$ python -q
>>> import numpy as np
>>> np.set_printoptions(suppress=True, linewidth=200)
>>> def rnd(a):
...     return np.round(a, 2) + 0
... 
>>> X = np.load("case10.npy")
>>> X
array([[-1,  1, -2,  0],
       [-1,  1, -1, -1],
       [ 0,  0, -2, -1]])
>>> U, sig, Vh = np.linalg.svd(X, full_matrices=False)
>>> rnd(Vh @ Vh.T)
array([[1., 0., 0.],
       [0., 1., 0.],
       [0., 0., 1.]])
>>> rnd(np.sqrt((sig ** 2).sum())), rnd(np.linalg.norm(X))
(np.float64(3.87), np.float64(3.87))
>>> np.allclose(U * sig @ Vh, X)
True
>>> rnd(np.cumsum(sig ** 2) / np.sum(sig ** 2))
array([0.83, 0.94, 1.  ])
>>> np.abs(U[:, 0]).round(6).argmax()
np.int64(0)
>>> A2 = np.array([[1, 3, 3], [1, 2, 3], [3, 1, 2], [2, 1, 1]])
>>> np.einsum("ij->j", X)
array([-2,  2, -5, -2])
>>> A2.T @ X.T
array([[-6, -5, -8],
       [-3, -3, -3],
       [-4, -3, -5]])
>>> np.linalg.matrix_rank(X @ A2)
np.int64(3)
>>> np.linalg.matrix_rank(np.vstack([X, A2.T]))
np.int64(4)
>>> arr = np.load("a.npy")
>>> arr
array([[  3.26,   4.98,  15.49, -12.2 ,   7.93],
       [ 23.08,   2.19,  18.95,  -4.16,  -7.59],
       [-12.13,  -1.28,  -4.7 ,  -4.84,  -0.68],
       [ -1.13,  -1.45, -13.9 ,   1.74,   1.9 ],
       [ 17.76,   5.22,   2.26,  -0.49, -12.23],
       [  0.89, -11.15,  16.42,   0.69,  12.04],
       [-21.02,  -2.54,   1.08,   3.17,  16.99],
       [  0.27,   7.14,  -0.14,   2.1 ,   7.96],
       [ 10.52,  -3.37,   7.86, -10.23, -15.93],
       [ 28.65,   2.63, -10.57,  -4.99,   7.46],
       [ 35.33,  -2.11,  24.45,  -0.86, -13.31],
       [ 30.19, -10.22,  10.36,   0.76,  -1.79],
       [  7.7 ,  -0.14,  -8.51,   1.16,  11.92],
       [-25.56,  -2.33,  18.54,   2.11,  10.37],
       [  1.52,   1.76,   4.83,  -1.18,   0.49],
       [ 21.34,   3.12,   6.59,   3.58,  -0.07],
       [-35.66,  -1.98,  -2.27,   3.31,  -3.  ]])
>>> Xc = arr - arr.mean(axis=1)
Traceback (most recent call last):
  File "<python-input-18>", line 1, in <module>
    Xc = arr - arr.mean(axis=1)
         ~~~~^~~~~~~~~~~~~~~~~~
ValueError: operands could not be broadcast together with shapes (17,5) (17,) 
>>> Xc = arr - arr.mean(axis=0)
>>> U, sig, Vh = np.linalg.svd(Xc, full_matrices=False)
>>> rnd((sig ** 2).sum() ** 2 / (sig ** 4).sum())
np.float64(2.1)
>>> np.abs(Vh[0]).argmax()
np.int64(0)
>>> np.abs(U[:, 0]).argmax()
np.int64(16)
>>> rnd(Vh[0] * np.sign(Vh[0, np.abs(Vh[0]).argmax()]))
array([ 0.95,  0.02,  0.17, -0.07, -0.25])
>>> np.linalg.matrix_rank(Xc)
np.int64(5)
>>> rnd(Xc.mean(axis=0))
array([0., 0., 0., 0., 0.])
